$ python -q
>>> import numpy as np
>>> np.set_printoptions(precision=2, suppress=True, linewidth=200)
>>> tidy = lambda a: np.round(a, 2) + 0
>>> W0 = np.load("out7.npy")
>>> W0
array([[0, 3, 3, 1, 1, 1, 3, 2, 2],
       [0, 3, 3, 3, 0, 3, 2, 2, 0],
       [0, 0, 0, 2, 1, 1, 1, 3, 1],
       [0, 0, 0, 1, 0, 3, 2, 0, 0],
       [0, 0, 0, 0, 1, 2, 0, 3, 3],
       [0, 0, 0, 0, 0, 0, 2, 2, 3],
       [0, 0, 0, 0, 0, 0, 3, 1, 0],
       [0, 0, 0, 0, 0, 0, 0, 0, 3],
       [0, 0, 0, 0, 0, 0, 0, 0, 1]])
>>> # triangular: eigenvalues sit on the diagonal
>>> other = W0 / np.sqrt((W0 ** 2).mean(axis=1, keepdims=True))
>>> tidy(other[6])
array([0.  , 0.  , 0.  , 0.  , 0.  , 0.  , 2.85, 0.95, 0.  ])
>>> np.linalg.matrix_rank(W0 - W0.mean(axis=1, keepdims=True))
np.int64(7)
>>> r = np.linalg.matrix_rank(W0)
>>> r
np.int64(7)
>>> null = np.linalg.svd(W0)[2][r:].T
>>> [int(np.linalg.matrix_rank(np.delete(W0, i, axis=0))) for i in range(9)]
[7, 7, 7, 7, 7, 7, 7, 7, 7]
>>> tidy(null @ null.T)
array([[ 1. ,  0. ,  0. ,  0. ,  0. ,  0. ,  0. ,  0. ,  0. ],
       [ 0. ,  0.5, -0.5,  0. ,  0. ,  0. ,  0. ,  0. ,  0. ],
       [ 0. , -0.5,  0.5,  0. ,  0. ,  0. ,  0. ,  0. ,  0. ],
       [ 0. ,  0. ,  0. ,  0. ,  0. ,  0. ,  0. ,  0. ,  0. ],
       [ 0. ,  0. ,  0. ,  0. ,  0. ,  0. ,  0. ,  0. ,  0. ],
       [ 0. ,  0. ,  0. ,  0. ,  0. ,  0. ,  0. ,  0. ,  0. ],
       [ 0. ,  0. ,  0. ,  0. ,  0. ,  0. ,  0. ,  0. ,  0. ],
       [ 0. ,  0. ,  0. ,  0. ,  0. ,  0. ,  0. ,  0. ,  0. ],
       [ 0. ,  0. ,  0. ,  0. ,  0. ,  0. ,  0. ,  0. ,  0. ]])
>>> np.linalg.matrix_rank(W0.T @ W0), np.linalg.matrix_rank(W0 @ W0.T)
(np.int64(7), np.int64(7))
>>> [int(np.linalg.matrix_rank(W0[:i])) for i in range(1, len(W0) + 1)]
[1, 2, 3, 4, 5, 6, 7, 7, 7]
>>> np.allclose(W0 @ null, 0)
True
